% ipython --no-banner

In [1]: import numpy as np

In [2]: from numpy import linalg as LA

In [3]: np.set_printoptions(suppress=True, linewidth=200)

In [4]: rd = lambda a: np.round(a, 3) + 0

In [5]: F = np.load("mat.npy")

In [6]: F
Out[6]: 
array([[  0.001,  -4.587,   2.781,   1.904,  -0.946,   4.617,   4.629,  -4.606,  -0.902],
       [ -0.027,   2.35 ,  -1.399,  -0.924,   0.46 ,  -2.372,  -2.355,   2.328,   0.46 ],
       [  0.002,  -3.175,   1.973,   1.281,  -0.64 ,   3.197,   3.181,  -3.165,  -0.604],
       [ -0.013,   2.373,  -1.426,  -0.941,   0.495,  -2.391,  -2.382,   2.361,   0.433],
       [ -0.001,  -1.547,   0.934,   0.617,  -0.317,   1.579,   1.567,  -1.546,  -0.328],
       [  0.   ,  -5.77 ,   3.457,   2.305,  -1.133,   5.753,   5.79 ,  -5.759,  -1.149],
       [  0.01 ,  -0.134,   0.071,   0.053,   0.009,   0.115,   0.074,  -0.112,  -0.01 ],
       [ -0.03 ,  10.154,  -6.075,  -4.08 ,   2.046, -10.145, -10.151,  10.146,   2.03 ],
       [  0.006,  -1.413,   0.828,   0.568,  -0.257,   1.395,   1.382,  -1.388,  -0.267],
       [  0.007,  -3.798,   2.291,   1.505,  -0.763,   3.791,   3.773,  -3.786,  -0.756],
       [  0.002,  -6.184,   3.731,   2.465,  -1.212,   6.192,   6.183,  -6.207,  -1.245],
       [ -0.03 ,  -4.343,   2.575,   1.726,  -0.869,   4.332,   4.285,  -4.28 ,  -0.86 ],
       [ -0.003, -15.046,   9.079,   5.995,  -3.036,  15.083,  15.088, -15.128,  -2.994],
       [ -0.027,   5.577,  -3.376,  -2.21 ,   1.123,  -5.598,  -5.615,   5.573,   1.091],
       [  0.003,  -4.068,   2.469,   1.627,  -0.802,   4.105,   4.103,  -4.094,  -0.842],
       [ -0.012,  -5.813,   3.517,   2.341,  -1.172,   5.84 ,   5.85 ,  -5.854,  -1.196],
       [ -0.014,   8.112,  -4.897,  -3.25 ,   1.613,  -8.155,  -8.138,   8.17 ,   1.652],
       [  0.02 ,  -5.419,   3.265,   2.184,  -1.105,   5.383,   5.402,  -5.431,  -1.085],
       [ -0.005,   3.922,  -2.402,  -1.554,   0.772,  -3.892,  -3.951,   3.948,   0.785],
       [ -0.046,  -1.525,   0.891,   0.597,  -0.3  ,   1.492,   1.497,  -1.491,  -0.303],
       [  0.009,  -2.873,   1.723,   1.173,  -0.568,   2.889,   2.879,  -2.884,  -0.556],
       [ -0.023,  -6.229,   3.733,   2.459,  -1.234,   6.24 ,   6.217,  -6.259,  -1.273],
       [ -0.007,  -5.857,   3.496,   2.353,  -1.155,   5.848,   5.855,  -5.83 ,  -1.141],
       [  0.055,   1.983,  -1.19 ,  -0.786,   0.404,  -1.924,  -1.979,   1.982,   0.396],
       [  0.059,  -1.012,   0.628,   0.433,  -0.173,   1.007,   0.994,  -0.987,  -0.18 ],
       [ -0.028,  -7.942,   4.762,   3.175,  -1.595,   7.934,   7.966,  -7.928,  -1.595],
       [  0.008,   8.984,  -5.37 ,  -3.61 ,   1.811,  -8.936,  -8.989,   9.   ,   1.808],
       [ -0.036,   0.042,  -0.039,  -0.044,   0.018,  -0.074,  -0.019,   0.08 ,   0.012],
       [  0.024,   3.889,  -2.304,  -1.558,   0.761,  -3.902,  -3.863,   3.856,   0.795],
       [  0.019,  -2.645,   1.562,   1.034,  -0.505,   2.617,   2.602,  -2.574,  -0.515],
       [  0.005,   8.177,  -4.879,  -3.276,   1.599,  -8.172,  -8.147,   8.163,   1.661],
       [  0.   ,   0.734,  -0.431,  -0.316,   0.185,  -0.718,  -0.698,   0.696,   0.136],
       [ -0.009,  -0.816,   0.484,   0.319,  -0.197,   0.852,   0.84 ,  -0.836,  -0.182],
       [ -0.002, -14.802,   8.831,   5.908,  -2.979,  14.779,  14.803, -14.804,  -2.974],
       [  0.023,  -1.691,   0.975,   0.683,  -0.355,   1.677,   1.679,  -1.687,  -0.323],
       [ -0.036,  -3.238,   1.929,   1.282,  -0.667,   3.215,   3.239,  -3.225,  -0.63 ],
       [ -0.019,   0.342,  -0.208,  -0.138,   0.04 ,  -0.388,  -0.343,   0.351,   0.054],
       [ -0.035,   1.364,  -0.873,  -0.562,   0.3  ,  -1.346,  -1.363,   1.342,   0.249],
       [ -0.004,   2.164,  -1.278,  -0.863,   0.428,  -2.147,  -2.115,   2.127,   0.433],
       [  0.001,  -2.032,   1.243,   0.831,  -0.435,   2.063,   2.042,  -2.069,  -0.374],
       [  0.031,   5.374,  -3.22 ,  -2.159,   1.102,  -5.368,  -5.379,   5.375,   1.089],
       [ -0.011,   4.033,  -2.47 ,  -1.608,   0.862,  -4.02 ,  -4.061,   4.044,   0.79 ],
       [ -0.03 ,  -0.205,   0.122,   0.101,  -0.019,   0.22 ,   0.181,  -0.181,  -0.056]])

In [7]: B = np.c_[F[:, :6] @ np.array([[2, 2, 0, 2, 2, 1],
   ...:     [1, 0, 1, 0, 2, 0],
   ...:     [0, 0, 0, 0, 1, 1],
   ...:     [0, 0, 0, 0, 0, 2],
   ...:     [1, 0, 0, 2, 2, 0],
   ...:     [1, 1, 0, 0, 2, 1]]), np.array([0, -2, -2, -2, 1, 0, 0, -1, -2, 0, 2, 0, 0, 2, 1, -2, -2, 2, 1, -2, 2, -1, 0, -1, -1, 2, 2, -1, 0, 2, 1, -1, 0, 1, -1, 2, 0, -1, 0, 0, 2, -2, 2])]

In [8]: rd(B)
Out[8]: 
array([[ -0.914,   4.619,  -4.587,  -1.89 ,   0.951,  11.207,   0.   ],
       [  0.384,  -2.426,   2.35 ,   0.866,  -0.577,  -5.646,  -2.   ],
       [ -0.614,   3.201,  -3.175,  -1.276,   0.741,   7.734,  -2.   ],
       [  0.451,  -2.417,   2.373,   0.964,  -0.498,  -5.712,  -2.   ],
       [ -0.287,   1.577,  -1.547,  -0.636,   0.362,   3.746,   1.   ],
       [ -1.15 ,   5.753,  -5.77 ,  -2.266,   1.157,  13.82 ,   0.   ],
       [  0.01 ,   0.135,  -0.134,   0.038,   0.071,   0.302,   0.   ],
       [  1.995, -10.205,  10.154,   4.032,  -2.025, -24.41 ,  -1.   ],
       [ -0.263,   1.407,  -1.413,  -0.502,   0.29 ,   3.365,  -2.   ],
       [ -0.756,   3.805,  -3.798,  -1.512,   0.765,   9.099,   0.   ],
       [ -1.2  ,   6.196,  -6.184,  -2.42 ,   1.327,  14.855,   2.   ],
       [ -0.94 ,   4.272,  -4.343,  -1.798,   0.755,  10.329,   0.   ],
       [ -3.005,  15.077, -15.046,  -6.078,   3.075,  36.149,   0.   ],
       [  1.048,  -5.652,   5.577,   2.192,  -1.226, -13.421,   2.   ],
       [ -0.759,   4.111,  -4.068,  -1.598,   0.945,   9.831,   1.   ],
       [ -1.169,   5.816,  -5.813,  -2.368,   1.203,  14.027,  -2.   ],
       [  1.542,  -8.183,   8.112,   3.198,  -1.785, -19.566,  -2.   ],
       [ -1.101,   5.423,  -5.419,  -2.17 ,   1.023,  13.036,   2.   ],
       [  0.792,  -3.902,   3.922,   1.534,  -0.808,  -9.407,   1.   ],
       [ -0.425,   1.4  ,  -1.525,  -0.692,   0.133,   3.531,  -2.   ],
       [ -0.534,   2.907,  -2.873,  -1.118,   0.637,   6.967,   2.   ],
       [ -1.269,   6.194,  -6.229,  -2.514,   1.241,  14.868,  -1.   ],
       [ -1.178,   5.834,  -5.857,  -2.324,   1.154,  14.043,   0.   ],
       [  0.573,  -1.814,   1.983,   0.918,  -0.154,  -4.631,  -1.   ],
       [ -0.06 ,   1.125,  -1.012,  -0.228,   0.39 ,   2.56 ,  -1.   ],
       [ -1.659,   7.878,  -7.942,  -3.246,   1.5  ,  19.018,   2.   ],
       [  1.875,  -8.92 ,   8.984,   3.638,  -1.636, -21.518,   2.   ],
       [ -0.086,  -0.146,   0.042,  -0.036,  -0.139,  -0.237,  -1.   ],
       [  0.796,  -3.854,   3.889,   1.57 ,  -0.76 ,  -9.298,   0.   ],
       [ -0.495,   2.655,  -2.645,  -0.972,   0.534,   6.266,   2.   ],
       [  1.614,  -8.162,   8.177,   3.208,  -1.661, -19.598,   1.   ],
       [  0.201,  -0.718,   0.734,   0.37 ,  -0.029,  -1.781,  -1.   ],
       [ -0.179,   0.834,  -0.816,  -0.412,   0.144,   1.965,   0.   ],
       [ -3.006,  14.775, -14.802,  -5.962,   2.823,  35.424,   1.   ],
       [ -0.323,   1.723,  -1.691,  -0.664,   0.283,   4.041,  -1.   ],
       [ -0.762,   3.143,  -3.238,  -1.406,   0.477,   7.672,   2.   ],
       [ -0.044,  -0.426,   0.342,   0.042,  -0.258,  -0.891,   0.   ],
       [  0.248,  -1.416,   1.364,   0.53 ,  -0.307,  -3.378,  -1.   ],
       [  0.437,  -2.155,   2.164,   0.848,  -0.396,  -5.155,   0.   ],
       [ -0.402,   2.065,  -2.032,  -0.868,   0.437,   4.969,   0.   ],
       [  1.17 ,  -5.306,   5.374,   2.266,  -0.942, -12.875,   2.   ],
       [  0.853,  -4.042,   4.033,   1.702,  -0.742,  -9.717,  -2.   ],
       [ -0.064,   0.16 ,  -0.205,  -0.098,   0.054,   0.514,   2.   ]])

In [9]: LA.matrix_rank(B)
Out[9]: np.int64(7)

In [10]: rd(LA.lstsq(F, B[:, 0])[0])
Out[10]: array([2., 1., 0., 0., 1., 1., 0., 0., 0.])
